>>> import numpy as np
>>> np.set_printoptions(suppress=True, linewidth=140)
>>> tidy = lambda a: np.round(a, 1) + 0
>>> m1 = np.load("out9.npy")
>>> m1
array([[-1,  0,  1,  0, -2, -2, -2, -2],
       [-2,  2,  2,  1,  1,  0, -1,  0],
       [ 1, -1,  1,  0,  2, -2,  0, -1],
       [-1,  2,  1, -1, -1, -2,  0,  0],
       [-2, -2, -2, -1, -1, -2,  1, -2],
       [-1,  0,  1, -2,  0, -2,  2,  2],
       [ 0,  2, -1,  2,  0,  2,  0, -2],
       [ 1,  2,  2,  1, -1,  2,  1,  2],
       [ 2,  0,  2,  0,  0,  0,  0,  2]])
>>> vec = np.array([6, 0, 0, 4, -4, -8, 0, -8])
>>> a = np.maximum(m1 @ vec, 0)
>>> np.maximum(m1 @ (3 * vec), 0)
array([102,   0,  66,  30,  60,   0,  24,   0,   0])
>>> print(np.maximum(m1 @ vec, 0) - np.maximum(-m1 @ vec, 0))
[ 34 -12  22  10  20 -14   8 -18  -4]
>>> m1 * (a > 1e-9)[:, None]
array([[-1,  0,  1,  0, -2, -2, -2, -2],
       [ 0,  0,  0,  0,  0,  0,  0,  0],
       [ 1, -1,  1,  0,  2, -2,  0, -1],
       [-1,  2,  1, -1, -1, -2,  0,  0],
       [-2, -2, -2, -1, -1, -2,  1, -2],
       [ 0,  0,  0,  0,  0,  0,  0,  0],
       [ 0,  2, -1,  2,  0,  2,  0, -2],
       [ 0,  0,  0,  0,  0,  0,  0,  0],
       [ 0,  0,  0,  0,  0,  0,  0,  0]])
>>> A = np.load("dump.npy")
>>> print(A)
[[-1 -1  2  1 -2 -1  2]
 [-2  1  0  2  2  1  0]
 [ 2  0 -2 -1  2  1  2]
 [-2  1  0  1  2  2 -1]
 [-2  0  2 -2  2 -2 -2]
 [-2  2  1 -1 -2  2  1]
 [ 0  2  0  1  2 -1 -2]]
>>> np.linalg.norm(A, axis=1).argmax()
np.int64(4)
>>> F = np.load("w.npy")
>>> print(F)
[[0 2 2 2 0 1 2 1]
 [1 2 2 0 0 1 2 2]
 [1 0 0 1 0 0 0 1]
 [1 0 0 0 2 1 0 0]
 [1 1 2 0 0 2 0 2]
 [1 1 1 0 2 0 2 0]
 [1 1 2 1 1 1 1 0]
 [1 2 0 2 1 1 0 2]
 [0 0 1 2 1 2 2 2]
 [1 2 1 2 0 1 2 2]
 [1 0 2 2 2 0 0 0]]
>>> vec = np.array([2, 1, 4, 4, 3, 2, 0, 4])
>>> y = F @ vec
>>> tidy(np.linalg.lstsq(F, y)[0])
array([2., 1., 4., 4., 3., 2., 0., 4.])
>>> try:
...     np.linalg.solve(F, y)
... except np.linalg.LinAlgError as e:
...     print(e)
... 
Last 2 dimensions of the array must be square
>>> tidy(np.linalg.solve(F.T @ F, F.T @ y))
array([2., 1., 4., 4., 3., 2., 0., 4.])
>>> rng = np.random.default_rng(1726)
>>> y = y + 0.3 * rng.normal(size=11)
>>> tidy(y)
array([24. , 22.3, 10.4,  9.8, 23.2, 13. , 20.2, 25. , 26.9, 26.2, 24.4])
>>> coef, *_ = np.linalg.lstsq(F, y)
>>> tidy(np.linalg.norm(y - F @ coef))
np.float64(0.1)
>>> hat = F @ np.linalg.solve(F.T @ F, F.T)
>>> np.allclose(hat @ hat, hat)
True
>>> tidy(np.diag(hat))
array([0.6, 0.6, 0.7, 0.6, 0.8, 0.7, 0.6, 0.9, 1. , 0.5, 0.9])
>>> out = F / np.linalg.norm(F, axis=1, keepdims=True)
>>> C2 = out @ out.T
>>> tidy(C2)
array([[1. , 0.8, 0.4, 0.1, 0.6, 0.6, 0.8, 0.7, 0.8, 0.9, 0.5],
       [0.8, 1. , 0.4, 0.2, 0.8, 0.6, 0.7, 0.6, 0.7, 0.9, 0.3],
       [0.4, 0.4, 1. , 0.2, 0.5, 0.2, 0.4, 0.7, 0.5, 0.7, 0.5],
       [0.1, 0.2, 0.2, 1. , 0.3, 0.6, 0.5, 0.4, 0.4, 0.2, 0.6],
       [0.6, 0.8, 0.5, 0.3, 1. , 0.3, 0.7, 0.6, 0.6, 0.7, 0.4],
       [0.6, 0.6, 0.2, 0.6, 0.3, 1. , 0.8, 0.4, 0.5, 0.6, 0.6],
       [0.8, 0.7, 0.4, 0.5, 0.7, 0.8, 1. , 0.6, 0.7, 0.7, 0.8],
       [0.7, 0.6, 0.7, 0.4, 0.6, 0.4, 0.6, 1. , 0.7, 0.8, 0.5],
       [0.8, 0.7, 0.5, 0.4, 0.6, 0.5, 0.7, 0.7, 1. , 0.8, 0.5],
       [0.9, 0.9, 0.7, 0.2, 0.7, 0.6, 0.7, 0.8, 0.8, 1. , 0.4],
       [0.5, 0.3, 0.5, 0.6, 0.4, 0.6, 0.8, 0.5, 0.5, 0.4, 1. ]])
>>> np.argwhere(np.triu(np.abs(C2) > 0.95, 1))
array([], shape=(0, 2), dtype=int64)
>>> (C2 - 2 * np.eye(11)).round(6).argmax(axis=1)
array([9, 9, 7, 5, 1, 6, 0, 9, 9, 0, 6])
>>> q, vecs = np.linalg.qr(F[:, :2])[0], np.linalg.qr(F[:, 2:])[0]
>>> sig = np.linalg.svd(q.T @ vecs, compute_uv=False)
>>> print(tidy(np.linalg.norm(q @ q.T - vecs @ vecs.T, 2)))
1.0
>>> (sig > 0.9).sum()
np.int64(1)
>>> out = np.c_[F[:, :5] @ np.array([[1, 1, -2, 3, -2],
...     [2, -2, 3, -2, -3],
...     [0, 2, 0, 2, 2],
...     [-1, -1, 2, 2, 0],
...     [3, 1, -2, -2, 1]]), np.array([0, 1, 1, 2, 2, 1, 2, 1, 1, 2, 1])]
>>> out
array([[ 2, -2, 10,  4, -2,  0],
       [ 5,  1,  4,  3, -4,  1],
       [ 0,  0,  0,  5, -2,  1],
       [ 7,  3, -6, -1,  0,  2],
       [ 3,  3,  1,  5, -1,  2],
       [ 9,  3, -3, -1, -1,  1],
       [ 5,  3,  1,  5,  0,  2],
       [ 6, -4,  6,  1, -7,  1],
       [ 1,  1,  2,  4,  3,  1],
       [ 3, -3,  8,  5, -6,  2],
       [ 5,  5, -2,  7,  4,  1]])
>>> tidy(np.linalg.norm(np.linalg.qr(F)[0].T @ out, axis=0) ** 2 / ((out ** 2).sum(axis=0) + 1e-12))
array([1., 1., 1., 1., 1., 1.])
>>> print(np.linalg.matrix_rank(out))
6
>>> basis = 5 * np.array([[-1.5, 1.1, 0.0, 0.1, 0.9],
...     [1.2, -1.1, 0.5, -1.1, -0.8],
...     [-1.4, -1.6, 0.7, -0.4, 0.1]])
>>> labels = rng.integers(0, 3, 41)
>>> mat = basis[labels] + rng.normal(size=(41, 5))
>>> tidy(mat)
array([[ -7.3,   5.2,  -2. ,   0.4,   4.5],
       [ -7.6,  -8.1,   3.3,  -2.1,   1.9],
       [ -7.7,   4.5,  -0.6,   1.5,   4.4],
       [ -8.8,  -8.7,   3.9,  -1. ,   1.6],
       [  5. ,  -5.5,   3.2,  -5.4,  -5.7],
       [  7.4,  -6.7,   3.3,  -7.5,  -4.1],
       [ -7.4,   3.6,   2.1,  -0.4,   4.5],
       [  4.7,  -5.9,   4.3,  -5.4,  -3.1],
       [ -7.7,   6.1,   0.5,   0.4,   3.2],
       [  4.7,  -5.7,   3.1,  -4.2,  -2.3],
       [  5. ,  -5.1,   1.9,  -3.4,  -5.6],
       [  5.7,  -5.2,   1.3,  -6.5,  -5.7],
       [ -8.5,   4.4,  -0.2,   1.2,   6.8],
       [ -8.6,   4. ,   1.5,  -0.2,   4.8],
       [  4.8,  -5.6,   2. ,  -4.9,  -5.3],
       [ -8.2, -10.8,   2.8,  -2.3,   1.4],
       [ -9. ,   5.7,   1.5,  -0.7,   3.6],
       [ -7.5,  -9.7,   3.2,  -1.8,   0.4],
       [  6.2,  -6.4,   2.9,  -6.3,  -4.2],
       [ -6. , -10.4,   2.3,  -2.5,   1.5],
       [ -9.2,   2.6,   0.3,  -1. ,   4.1],
       [ -6.8,  -8.1,   4.7,  -1.3,   1.3],
       [  5.4,  -8.4,   2.6,  -5.9,  -2.7],
       [  6.4,  -6. ,   3.2,  -4.7,  -2.7],
       [ -8.6,   4.5,  -0.7,   1.2,   2.8],
       [ -6.7,  -7.1,   5.7,  -0.9,  -0.3],
       [  6.9,  -5.3,   2.1,  -4.9,  -4.2],
       [ -7.6,  -7.4,   2.7,  -4.6,  -0.4],
       [ -8.1,   4.6,   0.1,   0.9,   4.6],
       [ -7.8,   3.8,   0.6,  -1.1,   2.9],
       [  5.8,  -5.1,   1.2,  -3.4,  -4.3],
       [  5.4,  -3.6,   3. ,  -5.7,  -3.5],
       [ -7.4,  -7.9,   4.2,  -3.8,  -0.2],
       [ -6.4,  -6.1,   5. ,  -1.4,  -0.1],
       [ -5.7,  -8. ,   3. ,  -2. ,  -0.3],
       [ -6.6,   2.6,  -1.5,  -0.8,   4.5],
       [ -7.3,   4.8,   0. ,  -0.1,   4.9],
       [ -8.8,   5.7,   0.6,  -2.1,   5.4],
       [ -7. ,   4.6,   0. ,   0.2,   3.4],
       [  3.9,  -6.8,   1.7,  -2.5,  -4.7],
       [  7.2,  -5.5,   1.3,  -4.7,  -4.2]])
>>> basis = mat[[3, 0]].astype(float)
>>> for _ in range(4):
...     labels = np.linalg.norm(mat[:, None] - basis, axis=-1).argmin(axis=1)
...     basis = np.array([mat[labels == j].mean(axis=0) for j in range(2)])
... 
>>> print(labels)
[1 0 1 0 0 0 1 0 1 0 0 0 1 1 0 0 1 0 0 0 1 0 0 0 1 0 0 0 1 1 0 0 0 0 0 1 1 1 1 0 0]
>>> np.abs(basis[1] - basis[0]).argmax()
np.int64(1)
>>> tidy(basis[1] - basis[0])
array([-8.2, 11.3, -2.8,  3.8,  6.4])
>>> print(np.bincount(labels))
[26 15]
>>> tidy(basis)
array([[ 0.2, -6.9,  3. , -3.8, -2.1],
       [-8. ,  4.4,  0.2,  0. ,  4.3]])
